% python3 -q
>>> import numpy as np
>>> from numpy import linalg as LA
>>> np.set_printoptions(precision=2, suppress=True, linewidth=160)
>>> A = np.array([[-1.4, -0.9, -1.0, 0.6],
...     [1.3, 0.4, 0.0, -0.1],
...     [0.4, -1.2, 0.8, 0.9]])
>>> rng = np.random.default_rng(542377)
>>> A[2] = A[0] + 0.05 * rng.normal(size=4)
>>> print(A)
[[-1.4  -0.9  -1.    0.6 ]
 [ 1.3   0.4   0.   -0.1 ]
 [-1.39 -0.93 -1.06  0.59]]
>>> print(round(float(LA.norm(A, 2) / LA.norm(A)), 2))
0.97
>>> print(np.argsort(-LA.norm(A, axis=0).round(6), kind="stable")[:3])
[0 2 1]
>>> B = np.array([[1, 1], [3, 3], [2, 1], [1, 3]])
>>> print(B.T @ A.T)
[[-5.5   2.4  -5.69]
 [-3.3   2.2  -3.46]]
>>> print(np.vstack([A, B.T]).shape)
(5, 4)
>>> print(np.einsum("ij->j", A))
[-1.49 -1.43 -2.06  1.09]
>>> print(np.einsum("ik,kj->ji", A, B))
[[-5.5   2.4  -5.69]
 [-3.3   2.2  -3.46]]
>>> print(np.einsum("ij,ij->i", A, A))
[4.13 1.86 4.25]
>>> U, sig, Vh = LA.svd(A)
>>> print(np.argmax(sig[:-1] / (sig[1:] + 1e-6)) + 1)
2
>>> print(sig)
[3.11 0.76 0.03]
>>> B = U[:, :2] @ np.diag(sig[:2]) @ Vh[:2]
>>> print(np.round(LA.norm(A - B) / LA.norm(A), 2))
0.01
>>> print(LA.matrix_rank(B))
2
>>> print(LA.matrix_rank(A, rtol=0.05))
2
>>> print(round(np.abs(A - B).max(), 2))
0.02
>>> print(LA.matrix_rank(A))
3
>>> print(np.round(LA.norm(A), 2))
3.2
>>> print(np.abs(A).max())
1.4
>>> print(A - A[0])
[[ 0.    0.    0.    0.  ]
 [ 2.7   1.3   1.   -0.7 ]
 [ 0.01 -0.03 -0.06 -0.01]]
>>> print(np.diff(A, axis=0))
[[ 2.7   1.3   1.   -0.7 ]
 [-2.69 -1.33 -1.06  0.69]]
>>> print(A.sum(axis=0))
[-1.49 -1.43 -2.06  1.09]
>>> print(np.count_nonzero(A))
11
>>> print(A.mean(axis=0))
[-0.5  -0.48 -0.69  0.36]
>>> F = np.load("a.npy")
>>> print(F)
[[ 11.92   9.82  12.7 ]
 [  4.94  13.56  13.85]
 [ -8.3  -12.09 -13.6 ]
 [ 18.31   2.09   7.76]
 [ 15.93   5.98  10.51]
 [ -3.95  15.16  12.44]
 [ -5.96 -13.17 -13.82]
 [ -4.2  -13.82 -13.84]
 [ 16.2  -10.8   -4.57]
 [-10.18 -11.02 -13.23]
 [-19.28   5.09  -1.58]
 [ 18.49   1.68   7.44]
 [ 13.93   8.14  11.82]
 [-11.17  13.93   9.01]
 [ 19.45  -3.34   3.21]
 [ 10.17 -14.27  -9.64]
 [ 19.05  -6.05   0.63]
 [  8.23  12.13  13.61]
 [  4.21  13.81  13.84]
 [ 19.42  -4.04   2.57]
 [-19.44   3.72  -2.87]
 [-19.46   2.96  -3.56]
 [ 19.26  -5.2    1.47]
 [  1.01 -14.98 -13.22]
 [ -5.28  15.12  11.98]]
>>> t = np.radians(30)
>>> R = np.eye(3)
>>> R[0, 0] = R[2, 2] = np.cos(t)
>>> R[0, 2], R[2, 0] = -np.sin(t), np.sin(t)
>>> print(R)
[[ 0.87  0.   -0.5 ]
 [ 0.    1.    0.  ]
 [ 0.5   0.    0.87]]
>>> B = F @ R.T
>>> print(np.allclose(LA.norm(F, axis=1), LA.norm(B, axis=1)))
True
>>> print(np.round(LA.svd(F, compute_uv=False), 2) + 0, np.round(LA.svd(B, compute_uv=False), 2) + 0)
[75.54 65.52  0.  ] [75.54 65.52  0.  ]
